$ python -q
>>> import numpy as np
>>> import numpy.linalg as la
>>> np.set_printoptions(precision=2, suppress=True, linewidth=120, legacy="1.25")
>>> def rd(a):
...     return np.round(a, 2) + 0
... 
>>> K = np.loadtxt("case8.csv", delimiter=",")
>>> print(K)
[[-11.81   6.09   0.79  -3.77  -1.53  -1.77   1.1    5.35   1.81  -1.63   3.91   3.97  -2.38   0.32  -6.44]
 [-10.55   4.35   0.34  -3.88  -1.03  -3.47   0.18   4.48  -0.24  -1.69   2.51   3.35  -0.84  -0.23  -7.52]
 [ -1.8   -3.9   -0.73  -2.86  -0.61   0.42  -1.04  -5.25   1.58   2.38   3.6   -0.2    1.18  -0.68  -1.3 ]
 [  2.37   1.6    7.35   3.     2.08   5.77   1.71   2.02   4.52   2.56   0.52  -2.7   -4.39   0.31   2.22]
 [  2.05   2.46   6.02   2.52   0.1    5.12   3.04   2.89   4.03   4.28   0.84  -3.42  -3.64  -0.65   1.92]
 [  1.4    1.79   5.51   4.83  -0.38   6.49  -0.25   3.98   4.72   1.75   2.55  -1.92  -5.3   -1.66   1.52]
 [  1.77   1.38   5.84   3.43   0.62   5.91   1.86   4.08   4.62   0.97   1.1   -2.77  -4.51  -1.47   3.24]
 [  1.3   -1.85   4.42   1.41   1.01   5.22  -1.02   4.43   4.17   2.1    0.59  -3.84  -4.32   0.11   1.13]
 [-10.04   6.38   0.39  -4.94  -4.54  -3.72   1.98   6.42   0.98  -0.94   3.41   2.51  -1.52   0.49  -5.58]
 [-10.38   7.21   1.73  -4.79  -4.79  -1.47   0.9    3.03   1.22  -2.57   2.93   1.76   0.42  -0.81  -5.35]
 [  1.7    1.08   4.62   4.82  -1.56   5.7    2.84   4.06   5.45  -0.06   0.12  -4.37  -3.78  -1.81   2.6 ]
 [  3.06   0.46   5.47   5.19   1.21   4.69   1.53   4.66   3.81   1.47  -1.03  -1.59  -4.56  -0.78   2.88]
 [ -9.66   5.14  -0.43  -2.76  -2.2   -4.01   0.11   5.39   1.55  -1.42   4.23   2.57  -1.23  -0.21  -7.5 ]
 [ -1.88  -2.24   0.03  -3.58  -3.87   2.91   0.29  -5.43   1.48  -0.19   3.37  -3.05   1.72  -1.07   0.4 ]
 [  4.55   2.32   5.59   3.25   1.48   5.17   1.97   4.28   2.98   0.55  -0.19  -3.45  -3.92  -2.39   1.86]
 [ -2.05  -2.91  -1.28  -2.11  -2.84  -0.61   0.3   -2.51  -0.21   2.38   4.59  -1.79  -0.55  -1.45   0.24]
 [ -8.67   4.51   0.16  -4.38  -1.53  -4.35   0.88   3.97   3.01  -0.77   3.42   2.36  -3.04   0.39  -6.33]
 [-10.12   6.63  -0.54  -4.1   -3.73  -3.47  -0.94   4.81   1.4    0.09   3.05   4.38  -1.11   0.11  -6.77]
 [-11.61   3.82   0.58  -3.07  -3.34  -1.9   -0.95   4.62   3.05  -1.29   4.22   2.24  -2.24   0.1   -6.49]
 [-10.86   4.32   0.96  -4.07  -1.16  -3.52  -0.61   6.92   1.05  -0.63   2.62   1.79  -2.68   0.4   -5.37]
 [ -4.06  -2.19   0.18  -2.62  -1.77   0.21   0.33  -5.66  -0.52   0.28   5.49  -2.86   0.43  -3.34   1.36]
 [ -1.91  -3.38   0.52  -2.05  -2.52   3.61   1.15  -3.7   -0.79   2.01   3.86  -1.03   0.22  -3.59   2.01]
 [-10.44   4.84   0.84  -4.94  -1.14  -3.37   1.35   4.67   0.62   0.88   3.97   2.36  -0.59   0.36  -4.25]
 [-10.84   4.89  -2.29  -3.73  -2.09  -1.05  -0.17   5.13   0.93  -0.34   4.7    1.76  -2.71  -1.37  -6.35]
 [ -4.75  -3.2   -0.88  -3.21  -3.04   1.17   1.12  -5.09   1.47   3.15   3.77  -1.28  -0.38  -2.83   0.78]
 [  0.6    0.09   5.65   4.08   0.43   4.94  -1.83   3.79   3.92   0.19   1.06  -1.63  -3.54   0.12   3.52]
 [  1.72   1.22   5.42   2.3   -1.17   6.74   0.5    4.06   3.75  -0.41   0.15  -1.34  -3.12  -2.17   0.37]
 [ -1.11  -2.11  -0.94  -2.18  -2.32   1.07   1.78  -6.47   2.13  -0.17   3.57  -0.95   0.52  -1.07  -1.92]
 [  2.14   1.55   4.67   4.71   0.43   4.06   0.92   3.7    5.68   1.6    0.18  -2.04  -4.09  -1.83   3.18]
 [ -3.97  -4.01   1.58  -2.46  -0.51  -0.33   0.05  -5.04   0.08   1.03   4.22  -0.33  -0.06  -2.03   2.85]
 [  2.89   1.03   5.83   2.74   1.24   6.16   0.3    2.82   4.69   1.41   1.28  -1.93  -4.63  -1.52   0.08]
 [ -9.55   4.55   0.85  -3.81  -3.48  -1.3    1.33   6.81   2.47  -0.01   3.33   1.34  -1.75  -0.08  -6.5 ]
 [  2.91   1.95   3.02   2.52   0.73   5.45  -0.24   3.87   5.     0.14   0.86  -1.94  -4.81  -2.58   0.43]
 [  3.57   0.12   5.37   3.63   0.38   5.41   1.38   4.27   4.24  -0.2   -0.95  -2.15  -5.47  -1.29   0.93]
 [ -2.89  -4.73   0.44  -1.02  -3.22  -2.05   1.64  -3.9   -0.63   3.61   6.25  -1.21   2.44  -2.36   1.71]
 [ -1.02  -4.53  -1.    -4.59  -1.41   0.96   1.18  -3.35   0.89   0.49   3.77  -1.23  -0.85  -0.86   2.23]
 [-10.54   7.79   0.26  -3.85  -2.43  -2.06   3.35   6.72   0.29   0.56   2.43   3.    -0.4    0.06  -5.53]
 [ -4.51  -3.72   1.29  -3.04  -1.11   1.5    0.57  -6.2    1.6    0.57   4.49  -1.97   0.    -2.6   -0.42]]
>>> Z = K[[16, 11]].astype(float)
>>> for _ in range(4):
...     lab = la.norm(K[:, None] - Z, axis=-1).argmin(axis=1)
...     Z = np.array([K[lab == j].mean(axis=0) for j in range(2)])
... 
>>> print(lab)
[0 0 0 1 1 1 1 1 0 0 1 1 0 0 1 0 0 0 0 0 0 0 0 0 0 1 1 0 1 0 1 0 1 1 0 0 0 0]
>>> print(np.bincount(lab))
[24 14]
>>> print(rd(Z[1] - Z[0]))
[ 9.16 -0.31  5.22  6.87  2.81  6.6   0.25  3.12  3.35  0.93 -3.32 -3.24 -3.65 -0.33  4.85]
>>> A2 = np.c_[K[:, :10] @ np.array([[0, 2, 2, 1, 0, 2, 0, 2, 1, 2],
...     [1, 2, 0, 1, 1, 2, 2, 2, 1, 2],
...     [0, 2, 0, 0, 1, 0, 0, 1, 0, 1],
...     [2, 0, 1, 2, 0, 2, 2, 2, 1, 1],
...     [2, 2, 2, 0, 1, 0, 2, 0, 2, 2],
...     [0, 1, 0, 1, 1, 0, 2, 1, 0, 0],
...     [0, 2, 0, 2, 1, 0, 1, 2, 2, 0],
...     [2, 1, 2, 1, 2, 0, 1, 0, 2, 2],
...     [1, 2, 1, 1, 2, 0, 1, 1, 0, 0],
...     [1, 0, 0, 1, 0, 2, 2, 2, 0, 2]]), np.array([0, 2, 1, 0, 2, 1, 2, 0, 0, 0, 1, 1, 1, 0, 1, 2, 2, 1, 2, 0, 1, 0, 1, 0, 1, 0, 0, 0, 2, 0, 1, 0, 0, 0, 1, 2, 1, 0])]
>>> print(rd(A2))
[[  6.37  -3.52 -17.94  -7.3   19.   -22.24   3.04 -19.21   0.35 -10.04   0.  ]
 [  1.56 -12.89 -18.32 -14.52   8.85 -23.54  -7.02 -26.55  -2.82 -12.42   2.  ]
 [-17.38 -17.83 -16.6  -14.37 -13.2  -12.36 -13.85 -13.17 -22.36 -21.95   1.  ]
 [ 22.88  47.05  20.46  28.26  31.59  19.06  38.27  40.12  18.59  31.61   0.  ]
 [ 21.79  43.41  16.63  31.95  30.58  22.62  38.92  43.87  19.09  32.1    2.  ]
 [ 25.12  36.05  19.55  29.29  30.56  19.54  37.41  35.76  14.72  27.42   1.  ]
 [ 23.23  42.17  20.99  29.31  33.01  15.1   35.18  35.19  19.7   26.91   2.  ]
 [ 18.12  25.71  19.06  16.15  24.98   5.92  23.36  17.69   9.7   19.81   0.  ]
 [  0.3   -7.   -20.28  -6.84  15.29 -19.08  -6.14 -17.47  -0.88  -9.99   0.  ]
 [ -7.24  -6.66 -27.85 -10.74  12.08 -21.06  -7.67 -17.78  -9.68 -18.06   0.  ]
 [ 21.11  38.02  18.67  33.25  31.7   15.08  32.31  36.53  18.28  19.88   1.  ]
 [ 27.86  40.43  26.86  31.59  30.3   20.36  36.04  37.39  23.51  32.38   1.  ]
 [  6.13  -9.6  -14.15  -8.31  12.49 -17.4   -3.45 -20.07  -0.68  -8.69   1.  ]
 [-26.71 -14.9  -24.46 -11.93 -10.78 -15.78 -17.6  -10.78 -25.72 -30.77   0.  ]
 [ 23.87  47.23  26.85  30.29  31.05  21.34  34.77  39.02  25.58  35.2    1.  ]
 [-15.66 -21.1  -17.12  -9.53 -12.78  -9.38 -14.6  -10.88 -17.17 -19.25   2.  ]
 [  2.87  -3.66 -13.83  -9.3   13.63 -18.62  -5.18 -18.04  -1.9   -9.2    2.  ]
 [  2.08 -13.26 -20.78 -10.74  10.37 -15.    -3.89 -19.49  -7.31  -9.28   1.  ]
 [  2.   -14.18 -20.68 -11.35  13.55 -24.3   -4.84 -24.47 -10.2  -18.09   2.  ]
 [  8.12  -9.2  -13.22 -12.08  15.93 -22.48  -2.76 -25.21  -0.31  -5.93   0.  ]
 [-22.53 -21.51 -26.12 -16.52 -15.6  -17.18 -18.03 -16.65 -23.07 -29.24   1.  ]
 [-18.7  -13.95 -19.1   -5.96  -9.6  -10.66  -8.    -5.02 -17.48 -20.53   0.  ]
 [  3.52  -6.56 -18.14  -9.98  13.1  -19.32  -0.82 -18.53  -0.78  -6.48   1.  ]
 [  4.1  -15.06 -18.4   -9.08  11.41 -20.04   1.25 -22.79  -3.94 -12.52   0.  ]
 [-21.26 -22.48 -27.5  -11.43 -12.07 -16.02 -12.76 -12.02 -25.18 -29.95   1.  ]
 [ 20.8   26.45  17.64  18.03  24.7    9.92  25.34  20.77   9.55  19.93   0.  ]
 [ 14.94  33.68  15.27  22.68  28.33   9.66  25.67  26.57  12.02  18.56   0.  ]
 [-22.09 -10.54 -19.85  -7.46 -11.2  -11.14 -13.98  -5.32 -19.42 -27.48   0.  ]
 [ 26.51  38.54  22.93  29.99  30.39  20.    35.    36.25  18.5   28.22   2.  ]
 [-18.92 -18.93 -21.42 -17.06 -13.14 -18.82 -17.47 -17.39 -21.44 -25.88   0.  ]
 [ 20.73  40.94  21.33  25.08  29.58  16.14  32.97  33.42  15.38  27.35   1.  ]
 [  6.05  -2.15 -13.78  -1.99  20.51 -17.64   2.51 -12.96   0.51  -6.32   0.  ]
 [ 21.33  36.06  22.54  23.88  28.65  15.04  30.21  28.03  16.1   24.74   0.  ]
 [ 20.72  39.8   24.31  27.43  29.68  14.24  28.57  32.02  19.38  25.28   0.  ]
 [-18.03 -24.73 -21.67  -9.35 -16.98 -10.06 -17.71  -9.02 -19.6  -22.84   1.  ]
 [-21.85 -14.17 -15.26 -13.38  -9.72 -19.3  -19.44 -16.09 -17.3  -25.23   2.  ]
 [  9.52   2.1  -16.06   1.76  20.93 -12.08  10.38  -6.89   8.68   0.61   1.  ]
 [-22.25 -16.46 -25.08 -15.7  -10.67 -21.4  -15.63 -15.87 -24.75 -31.69   0.  ]]
>>> print(la.matrix_rank(np.c_[K, A2]))
16
>>> print(rd(la.lstsq(K, A2[:, 0])[0]))
[0. 1. 0. 2. 2. 0. 0. 2. 1. 1. 0. 0. 0. 0. 0.]
>>> print(rd(la.norm(A2 - K @ la.lstsq(K, A2)[0], axis=0)))
[0.   0.   0.   0.   0.   0.   0.   0.   0.   0.   4.11]
>>> J = np.load("mat.npy")
>>> print(J)
[[1. 0. 0. 0. 2. 0. 0.]
 [3. 3. 1. 2. 3. 1. 0.]
 [2. 3. 3. 3. 0. 3. 0.]
 [1. 1. 2. 2. 1. 3. 0.]
 [1. 2. 1. 1. 0. 3. 0.]
 [0. 1. 3. 0. 0. 3. 0.]
 [0. 0. 0. 0. 0. 0. 1.]]
>>> # 2 groups of indices that never mix
>>> print(rd(np.sort(la.eigvals(J).real)))
[-1.76  0.27  0.99  0.99  1.    2.06  9.44]
>>> print(rd(la.det(J)))
-39.0
>>> vec = np.array([4, -5, 3, -5, -3, 4, -2])
>>> print(np.einsum("ij,j->i", J, vec))
[ -2. -15.  -1.   4.   4.  16.  -2.]
>>> print(J @ vec)
[ -2. -15.  -1.   4.   4.  16.  -2.]
>>> vec = np.array([1, 4, 8, 9, 0, 4, 2])
>>> y = J @ vec
>>> print(y)
[ 1. 45. 77. 51. 38. 40.  2.]
>>> print(rd(la.solve(J.T, J[4])))
[0. 0. 0. 0. 1. 0. 0.]
>>> print(rd(la.solve(J, J[:, 6])))
[0. 0. 0. 0. 0. 0. 1.]
>>> rng = np.random.default_rng(19)
>>> lab = rng.permutation(7)
>>> print(lab)
[4 2 1 0 5 3 6]
>>> A2 = J[lab][:, lab]
>>> print(np.allclose(A2, J))
False
>>> print(np.diag(A2))
[0. 3. 3. 1. 3. 2. 1.]
>>> print(np.trace(A2))
13.0
>>> print(rd(np.sort(np.abs(la.eigvals(A2)))))
[0.27 1.   1.76 2.06 2.07 2.07 9.44]
>>> print(A2)
[[0. 1. 2. 1. 3. 1. 0.]
 [0. 3. 3. 2. 3. 3. 0.]
 [3. 1. 3. 3. 1. 2. 0.]
 [2. 0. 0. 1. 0. 0. 0.]
 [0. 3. 1. 0. 3. 0. 0.]
 [1. 2. 1. 1. 3. 2. 0.]
 [0. 0. 0. 0. 0. 0. 1.]]
>>> t3 = np.stack([J, -3 * J, J[::-1]])
>>> print(la.matrix_rank(t3.reshape(3, -1)))
2
>>> print(rd(la.det(t3)))
[  -39. 85293.    39.]
>>> print(np.einsum("bij,cij->bc", t3, t3))
[[ 134. -402.   84.]
 [-402. 1206. -252.]
 [  84. -252.  134.]]
>>> print((t3 @ J.T).shape)
(3, 7, 7)
>>> print(rd(la.norm(t3, axis=(1, 2))))
[11.58 34.73 11.58]
>>> E = np.loadtxt("layer12.csv", delimiter=",")
>>> print(E)
[[ -0.2   0.5  -1.2]
 [ -0.5   0.6   0.4]
 [ -1.8   0.9  -0.8]
 [  0.7  -0.9   0.8]
 [  0.2  -1.2   0.1]
 [  0.7   0.7  -0.6]
 [ -1.   -2.    0.7]
 [  0.5   1.4  -0.7]
 [  0.5  -0.2  -0.4]
 [  0.6   0.9  -0.3]
 [ -0.1   0.7  -0.1]
 [ -0.1  -0.6  -0.4]
 [ -0.1  -1.2  -0.9]
 [ -0.6   0.4  -1.5]
 [ 52.  -24.  -20. ]
 [ -1.6  -1.7   0.9]
 [ -0.6  -0.5   1.1]
 [ -0.2  -0.6   0.7]
 [ -0.8   1.1  -0.8]
 [ -2.3   0.    0. ]
 [  0.7  -0.3   0.7]
 [ -0.8  -1.1   0.4]
 [  1.6  -2.3  -0.8]
 [ -0.8   1.2  -0.6]
 [  1.    0.6   0. ]
 [ -0.1  -0.6   0.5]
 [ -0.4   0.1   0.2]
 [  1.9   0.9   1.4]
 [ -0.9  -0.3  -0.5]
 [  0.5   0.1   0. ]
 [  1.    1.8   2.7]
 [ -1.3   1.5   1. ]
 [  0.7  -0.9   0. ]
 [ -1.2   3.2   1.9]]
>>> # row 14 is much longer than the rest
>>> P = E @ la.solve(E.T @ E, E.T)
>>> print(np.allclose(P @ P, P))
True
>>> print(rd(la.eigvalsh(P)))
[0. 0. 0. 0. 0. 0. 0. 0. 0. 0. 0. 0. 0. 0. 0. 0. 0. 0. 0. 0. 0. 0. 0. 0. 0. 0. 0. 0. 0. 0. 0. 1. 1. 1.]
>>> print(rd(P @ E[:, 1]))
[  0.5   0.6   0.9  -0.9  -1.2   0.7  -2.    1.4  -0.2   0.9   0.7  -0.6  -1.2   0.4 -24.   -1.7  -0.5  -0.6   1.1
   0.   -0.3  -1.1  -2.3   1.2   0.6  -0.6   0.1   0.9  -0.3   0.1   1.8   1.5  -0.9   3.2]
>>> cen = (E - E.mean(axis=0)) / E.std(axis=0)
>>> print(np.argwhere(np.abs(cen) > 2))
[[14  0]
 [14  1]
 [14  2]]
>>> beta = la.lstsq(np.delete(cen, 2, axis=1), cen[:, 2])[0]
>>> print(np.abs(beta).argmax())
0
>>> print(rd(beta))
[-0.69  0.28]
>>> A2 = np.c_[E[:, :1] @ np.array([[-3]]), np.array([-3, 0, 2, 3, 0, 0, -3, 0, 1, 2, 3, -1, -3, 3, 0, 3, 3, 0, 1, -2, 2, 2, 3, -3, -3, -1, 3, -3, 1, 1, 1, 2, 3, 2])]
>>> print(rd(A2))
[[   0.6   -3. ]
 [   1.5    0. ]
 [   5.4    2. ]
 [  -2.1    3. ]
 [  -0.6    0. ]
 [  -2.1    0. ]
 [   3.    -3. ]
 [  -1.5    0. ]
 [  -1.5    1. ]
 [  -1.8    2. ]
 [   0.3    3. ]
 [   0.3   -1. ]
 [   0.3   -3. ]
 [   1.8    3. ]
 [-156.     0. ]
 [   4.8    3. ]
 [   1.8    3. ]
 [   0.6    0. ]
 [   2.4    1. ]
 [   6.9   -2. ]
 [  -2.1    2. ]
 [   2.4    2. ]
 [  -4.8    3. ]
 [   2.4   -3. ]
 [  -3.    -3. ]
 [   0.3   -1. ]
 [   1.2    3. ]
 [  -5.7   -3. ]
 [   2.7    1. ]
 [  -1.5    1. ]
 [  -3.     1. ]
 [   3.9    2. ]
 [  -2.1    3. ]
 [   3.6    2. ]]
>>> print(rd(la.lstsq(E, A2[:, 0])[0]))
[-3.  0.  0.]
>>> A = np.loadtxt("dump.csv", delimiter=",")
>>> print(A)
[[  6.   3.  -3.  -4.   8.  -1.  -7.  -2.  -7.   1.   0.   1.  -1.]
 [  3.  -8.  -6.  -4.  -1.   5.   4. -10.  -2.   4.   7.   0.  -2.]
 [ -3.  -6.   0.   2.  -2.  -6.   4.   0.  -7.  -3.  -6.   0.   8.]
 [ -4.  -4.   2.   8.  -3.  -4.  -2.   1.  -2.  -1.   1.  -3.   5.]
 [  8.  -1.  -2.  -3.  10.   0.   0.   5.   7.  -7.   0.   1.  -2.]
 [ -1.   5.  -6.  -4.   0.  -8.  -4.  -1.   5.   1.   0.   2.   2.]
 [ -7.   4.   4.  -2.   0.  -4.  10.  -1.  -4.   2.   9. -10.   3.]
 [ -2. -10.   0.   1.   5.  -1.  -1.  -4.  -5.   0.   6.  -4.  -6.]
 [ -7.  -2.  -7.  -2.   7.   5.  -4.  -5.  -8.   5.   5.   0.   0.]
 [  1.   4.  -3.  -1.  -7.   1.   2.   0.   5.  10.   2.   1.   4.]
 [  0.   7.  -6.   1.   0.   0.   9.   6.   5.   2.   2.  10.  -2.]
 [  1.   0.   0.  -3.   1.   2. -10.  -4.   0.   1.  10. -10.  -2.]
 [ -1.  -2.   8.   5.  -2.   2.   3.  -6.   0.   4.  -2.  -2.   0.]]
>>> A2 = np.array([[-6, 6, 0],
...     [-4, 6, -7],
...     [-8, -2, 8],
...     [3, 0, 7],
...     [-9, 4, -7],
...     [-8, 8, 6],
...     [1, -1, 8],
...     [8, 0, 6],
...     [-5, 1, -3],
...     [0, 7, -9],
...     [-1, 5, 0],
...     [-1, 4, 1],
...     [-6, -4, 7]])
>>> print(np.einsum("ik,kj->ji", A, A2))
[[ -83.  -42.  111.   95. -111.   35.   25.   44.  -12.    4.   55.  -70.  -74.]
 [  99.   83. -204. -130.   56.  -12.  -65.  -26.   84.   87.  122.   61.  -19.]
 [-197.  -55.  170.  134.  -41. -205.   45.  -27. -158.  -64.  -19. -153.   89.]]
>>> print(np.einsum("ij,ij->i", A, A))
[240. 340. 263. 170. 306. 193. 412. 261. 335. 227. 340. 336. 171.]
>>> print(A2.T @ A.T)
[[ -83.  -42.  111.   95. -111.   35.   25.   44.  -12.    4.   55.  -70.  -74.]
 [  99.   83. -204. -130.   56.  -12.  -65.  -26.   84.   87.  122.   61.  -19.]
 [-197.  -55.  170.  134.  -41. -205.   45.  -27. -158.  -64.  -19. -153.   89.]]
>>> print(np.einsum("ik,kj->ij", A, A2))
[[ -83.   99. -197.]
 [ -42.   83.  -55.]
 [ 111. -204.  170.]
 [  95. -130.  134.]
 [-111.   56.  -41.]
 [  35.  -12. -205.]
 [  25.  -65.   45.]
 [  44.  -26.  -27.]
 [ -12.   84. -158.]
 [   4.   87.  -64.]
 [  55.  122.  -19.]
 [ -70.   61. -153.]
 [ -74.  -19.   89.]]
>>> A2 @ A
Traceback (most recent call last):
  File "<python-input-66>", line 1, in <module>
    A2 @ A
    ~~~^~~
ValueError: matmul: Input operand 1 has a mismatch in its core dimension 0, with gufunc signature (n?,k),(k,m?)->(n?,m?) (size 13 is different from 3)
>>> print(A @ A2)
[[ -83.   99. -197.]
 [ -42.   83.  -55.]
 [ 111. -204.  170.]
 [  95. -130.  134.]
 [-111.   56.  -41.]
 [  35.  -12. -205.]
 [  25.  -65.   45.]
 [  44.  -26.  -27.]
 [ -12.   84. -158.]
 [   4.   87.  -64.]
 [  55.  122.  -19.]
 [ -70.   61. -153.]
 [ -74.  -19.   89.]]
